$ python3 -q
>>> import numpy as np
>>> np.set_printoptions(precision=1, suppress=True, linewidth=140, sign=" ")
>>> def rnd(a):
...     return np.round(a, 1) + 0
... 
>>> E = np.loadtxt("case4.csv", delimiter=",")
>>> print(E)
[[  3.   2.   2.   0.   0.   3.   0.   3.   0.   0.   3.   1.   3.]
 [  6.   5.   5.   3.   2.   4.   2.   5.   0.   1.   6.   3.   6.]
 [  9.   5.   7.   4.   5.   6.   4.   7.   0.   1.   9.   5.   6.]
 [ 12.   7.   9.   5.   8.   7.   7.  10.   0.   1.   9.   8.   6.]
 [ 12.   7.  10.   8.   8.   9.   7.  10.   1.   2.  12.   9.   6.]
 [ 12.  10.  13.  10.  10.  12.   9.  10.   1.   2.  15.   9.   8.]
 [ 14.  12.  15.  13.  12.  14.  12.  10.   4.   5.  18.  11.  10.]
 [ 17.  15.  17.  15.  12.  15.  14.  13.   4.   8.  19.  14.  12.]
 [ 18.  15.  19.  15.  13.  15.  16.  13.   4.   8.  19.  14.  15.]
 [ 19.  16.  22.  18.  16.  16.  18.  16.   4.   9.  21.  16.  16.]
 [ 20.  16.  24.  18.  16.  17.  20.  19.   5.  10.  21.  18.  19.]
 [ 23.  17.  26.  19.  17.  19.  22.  20.   5.  10.  21.  18.  21.]
 [ 26.  20.  29.  21.  20.  22.  24.  22.   6.  13.  24.  19.  24.]
 [ 27.  20.  32.  24.  20.  24.  27.  25.   7.  15.  24.  20.  24.]
 [ 30.  20.  32.  25.  20.  24.  28.  26.   9.  16.  25.  21.  26.]
 [ 30.  22.  33.  25.  22.  27.  28.  26.   9.  19.  27.  24.  27.]
 [ 32.  24.  36.  25.  25.  29.  29.  26.   9.  19.  29.  27.  27.]
 [ 32.  27.  39.  26.  28.  29.  32.  26.  11.  19.  29.  29.  27.]
 [ 34.  29.  42.  29.  28.  30.  35.  26.  12.  20.  30.  29.  28.]
 [ 36.  30.  45.  31.  30.  32.  36.  27.  14.  21.  32.  29.  28.]]
>>> Q, evecs = np.linalg.qr(E[:, :3])[0], np.linalg.qr(E[:, 3:])[0]
>>> sig = np.linalg.svd(Q.T @ evecs, compute_uv=False)
>>> (sig > 0.9).sum()
np.int64(2)
>>> rnd(sig)
array([ 1. ,  0.9,  0.9])
>>> rnd(np.degrees(np.arccos(sig.clip(0, 1))))
array([  1.2,  25.3,  29.1])
>>> print(round(np.log10(np.linalg.cond(E))))
3
>>> np.argsort(-np.linalg.norm(E, axis=0).round(6), kind="stable")[:3]
array([ 2,  0,  6])
>>> rnd(np.linalg.norm(E, 2) / np.linalg.norm(E))
np.float64(1.0)
>>> print(np.linalg.cond(E) > 100)
True
>>> np.linalg.matrix_rank(E, rtol=0.1)
np.int64(1)
>>> [round(float(x), 1) for x in np.linalg.svd(E, compute_uv=False)[:3]]
[307.4, 16.8, 11.8]
>>> x = np.array([6, 5, 9, 7, 9, 0, 2, 8, 1, 0, 2, 2, 2])
>>> y = E @ x
>>> rnd(np.linalg.lstsq(E, y)[0])
array([ 6.,  5.,  9.,  7.,  9.,  0.,  2.,  8.,  1.,  0.,  2.,  2.,  2.])
>>> rng = np.random.default_rng(865)
>>> y = y + 0.1 * rng.normal(size=20)
>>> rnd(y)
array([   83.7,   218.8,   319.2,   435.1,   474.1,   562.1,   664.1,   769. ,   812. ,   936.1,   998.9,  1072.2,  1207.8,  1295.3,
        1340. ,  1388.9,  1477.1,  1565. ,  1646. ,  1738.2])
>>> b, *_ = np.linalg.lstsq(E, y)
>>> rnd(b)
array([ 6. ,  4.9,  9.1,  7. ,  9. ,  0. ,  2. ,  8. ,  0.9,  0. ,  2. ,  2. ,  1.9])
>>> print([round(float(np.linalg.norm(np.linalg.solve(E.T @ E + lam * np.eye(13), E.T @ y))), 2) for lam in (0, 1, 10, 100)])
[18.79, 17.91, 16.67, 15.67]
>>> b.round()
array([ 6.,  5.,  9.,  7.,  9., -0.,  2.,  8.,  1.,  0.,  2.,  2.,  2.])
